$ python -q
>>> import numpy as np
>>> import numpy.linalg as la
>>> np.set_printoptions(suppress=True, linewidth=200)
>>> def rnd(a):
...     return np.round(a, 1) + 0
... 
>>> M = np.loadtxt("run3.csv", delimiter=",")
>>> M
array([[ -4.3,  -3.6,  20.4,  -6.5],
       [  0.4,   2.8,   7.8,  -5.8],
       [  3.8,  10.8,   8.2,  -5.9],
       [  1.3,  15.1,   0.6,  -2.5],
       [  2.7,  -1.9,  -7.9,  -3.7],
       [  3.7, -10.2,   3. ,   2.5],
       [  2.7,  -1.6,   1.1,  -6.9],
       [ -2.2,   7.2,  -3. ,   1.8],
       [  5.4,   3. ,   3.4,  -4.8],
       [ -3.8,  -4.6,  -7.7,  -5.1],
       [ -3.3,  10.1,   2.4,   1. ],
       [  2.9,   9.3,  12.8,  -0.2],
       [ -0.6,  -5. ,  13.3,   1.4],
       [  0.2,  14.3,   2.9,  -4.4],
       [  7.7,   4.2,  15.9,  -1.1],
       [  1.3,   3.4,  17.6,  -1.9],
       [  4. ,   2.7,  -1.4, -10.1],
       [  0.8,   5.3,  -0.1,  -3.9],
       [ -3.6,   6.9, -13.5,   0.1],
       [  5.7,  -7.2,  -3.5,   6.9],
       [  2.1,  -4.7,  13.3,  -6.1],
       [ -0.1,   4.7,   7. ,   5.3],
       [  4.3,   0.8,  -4.3,  -4.6]])
>>> lab = M[:, 3] > np.median(M[:, 3])
>>> u = M[lab].mean(axis=0) - M[~lab].mean(axis=0)
>>> lab.astype(int)
array([0, 0, 0, 1, 0, 1, 0, 1, 0, 0, 1, 1, 1, 0, 1, 1, 0, 0, 1, 1, 0, 1, 0])
>>> np.argsort(-np.abs(u).round(6), kind="stable")
array([3, 2, 1, 0])
>>> rnd(u)
array([-0.4,  1.6,  1.8,  6.9])
>>> x0 = np.array([-2, 3, -3, 1])
>>> target = M @ x0
>>> coef, lr = np.zeros(4), 1 / la.norm(M, 2) ** 2
>>> for i in range(50):
...     coef -= lr * M.T @ (M @ coef - target)
...     if i % 10 == 0: print(i, round(la.norm(M @ coef - target), 1))
... 
0 63.7
10 6.3
20 1.8
30 0.5
40 0.2
>>> rnd(la.cond(M))
np.float64(3.0)
>>> rnd(coef)
array([-2.,  3., -3.,  1.])
>>> Z = M[[12, 20]].astype(float)
>>> for _ in range(4):
...     lab = la.norm(M[:, None] - Z, axis=-1).argmin(axis=1)
...     Z = np.array([M[lab == j].mean(axis=0) for j in range(2)])
... 
>>> lab
array([1, 1, 1, 1, 0, 0, 0, 0, 1, 0, 1, 1, 1, 1, 1, 1, 0, 1, 0, 0, 1, 1, 0])
>>> rnd(Z[1] - Z[0])
array([-0.2,  5.9, 13.1, -0.4])
>>> np.bincount(lab)
array([ 9, 14])
>>> np.abs(Z[1] - Z[0]).argmax()
np.int64(2)
>>> Xs = M - M.mean(axis=0)
>>> vecs = la.svd(Xs)[2][:2]
>>> other = Xs - Xs @ vecs.T @ vecs
>>> la.norm(other, axis=1).round(6).argmax()
np.int64(19)
>>> rnd((Xs @ vecs.T).std(axis=0))
array([8.7, 6.7])
>>> rnd(other.std(axis=0))
array([3.1, 0.4, 0.2, 4. ])
>>> E = np.loadtxt("sample15.csv", delimiter=",")
>>> E
array([[ 0.,  3., -3.,  2., -1., -2.],
       [ 0.,  0.,  2., -1.,  3., -1.],
       [ 0.,  0.,  0.,  2.,  3., -3.],
       [ 0.,  0.,  0.,  0.,  1.,  2.],
       [ 0.,  0.,  0.,  0.,  0.,  3.],
       [ 0.,  0.,  0.,  0.,  0.,  0.]])
>>> r = la.matrix_rank(E)
>>> r
np.int64(5)
>>> ns = la.svd(E)[2][r:].T
>>> ns[:, 0] / ns[np.abs(ns[:, 0]).round(6).argmax(), 0]
array([1., 0., 0., 0., 0., 0.])
>>> E @ ns
array([[0.],
       [0.],
       [0.],
       [0.],
       [0.],
       [0.]])
>>> [int(la.matrix_rank(np.delete(E, i, axis=0))) for i in range(6)]
[4, 4, 4, 4, 4, 5]
>>> la.matrix_rank(E.T @ E), la.matrix_rank(E @ E.T)
(np.int64(5), np.int64(5))
>>> ns @ ns.T
array([[1., 0., 0., 0., 0., 0.],
       [0., 0., 0., 0., 0., 0.],
       [0., 0., 0., 0., 0., 0.],
       [0., 0., 0., 0., 0., 0.],
       [0., 0., 0., 0., 0., 0.],
       [0., 0., 0., 0., 0., 0.]])
